% python3 -q
>>> import numpy as np
>>> np.set_printoptions(suppress=True, linewidth=120)
>>> X = np.load("dump.npy")
>>> X
array([[0.1  , 0.3  , 0.3  , 0.3  ],
       [0.182, 0.545, 0.091, 0.182],
       [0.25 , 0.188, 0.312, 0.25 ],
       [0.5  , 0.3  , 0.   , 0.2  ]])
>>> r0 = np.array([2, 0, 1, -2])
>>> out = X + np.outer(r0, np.eye(4)[3])
>>> np.linalg.matrix_rank(np.linalg.inv(out) - np.linalg.inv(X), tol=1e-8)
np.int64(1)
>>> np.round(np.linalg.det(out) / np.linalg.det(X), 3), round(float(1 + np.linalg.solve(X, r0)[3]), 3)
(np.float64(5.829), 5.829)
>>> np.linalg.matrix_rank(out - X)
np.int64(1)
>>> A = np.load("case12.npy")
>>> A
array([[ 0,  0,  0],
       [-1,  3,  0],
       [ 0,  0,  0],
       [ 0,  0,  0],
       [ 0,  0,  0],
       [-1,  3,  0],
       [ 0,  0,  0],
       [ 0,  0,  0],
       [ 0,  0,  0],
       [-1, -2, -3],
       [-1, -2, -3],
       [-1, -2, -3],
       [ 0,  0,  0],
       [-1, -2, -3],
       [ 0,  0,  0],
       [-1, -2, -3],
       [ 0,  0,  0],
       [-1, -2, -3],
       [ 0,  2,  2]])
>>> rng = np.random.default_rng(2)
>>> idx = rng.permutation(4)
>>> idx
array([3, 2, 0, 1])
>>> out = X[idx][:, idx]
>>> np.round(np.linalg.det(out), 3), round(np.linalg.det(X[idx]), 3)
(np.float64(-0.006), np.float64(0.006))
>>> np.allclose(out, X)
False
>>> np.trace(out)
np.float64(1.157)
>>> F = np.load("w.npy")
>>> F
array([[-0.835,  1.329,  1.001],
       [ 0.276,  3.552,  2.479],
       [-1.131,  0.738,  1.756],
       [ 1.777,  6.554,  4.225],
       [-0.51 ,  1.98 ,  1.731],
       [-0.802,  1.396,  2.517],
       [ 0.992,  4.984,  5.269],
       [-0.799,  1.402,  1.421],
       [ 1.989,  6.977,  6.922],
       [ 0.537,  4.074,  3.129],
       [-0.372,  2.256,  3.22 ],
       [ 1.29 ,  5.58 ,  4.408],
       [ 0.333,  3.665,  3.506],
       [ 0.601,  4.202,  4.555],
       [-1.321,  0.358,  1.284],
       [ 0.66 ,  4.321,  4.436],
       [ 0.395,  3.79 ,  4.389],
       [ 0.776,  4.551,  1.866],
       [ 0.703,  4.405,  2.752],
       [-1.209,  0.582,  0.915],
       [ 0.639,  4.278,  2.718]])
>>> q, vecs = np.linalg.qr(F[:, :2])[0], np.linalg.qr(F[:, 2:])[0]
>>> sv = np.linalg.svd(q.T @ vecs, compute_uv=False)
>>> round(float(np.linalg.norm(q @ q.T - vecs @ vecs.T, 2)), 3)
1.0
>>> print(np.round(np.degrees(np.arccos(sv.clip(0, 1))), 3))
[14.687]
>>> vec = np.array([0, -3, 1])
>>> target = F @ vec
>>> print(np.round(np.linalg.pinv(F) @ F, 3) + 0)
[[1. 0. 0.]
 [0. 1. 0.]
 [0. 0. 1.]]
>>> print(np.round(np.linalg.solve(F.T @ F, F.T @ target), 3) + 0)
[ 0. -3.  1.]
>>> target = target + 0.05 * rng.normal(size=21)
>>> target.round(3)
array([ -3.007,  -8.299,  -0.368, -15.38 ,  -4.225,  -1.632,  -9.669,  -2.813, -13.96 ,  -9.109,  -3.564, -12.372,
        -7.466,  -8.056,   0.237,  -8.557,  -6.975, -11.832, -10.421,  -0.822, -10.099])
>>> b, *_ = np.linalg.lstsq(F, target)
>>> round(np.linalg.norm(target - F @ b), 3)
np.float64(0.192)
>>> print(np.round(F.T @ (target - F @ b), 3) + 0)
[0. 0. 0.]
>>> b.round(3)
array([ 0.006, -3.013,  1.015])
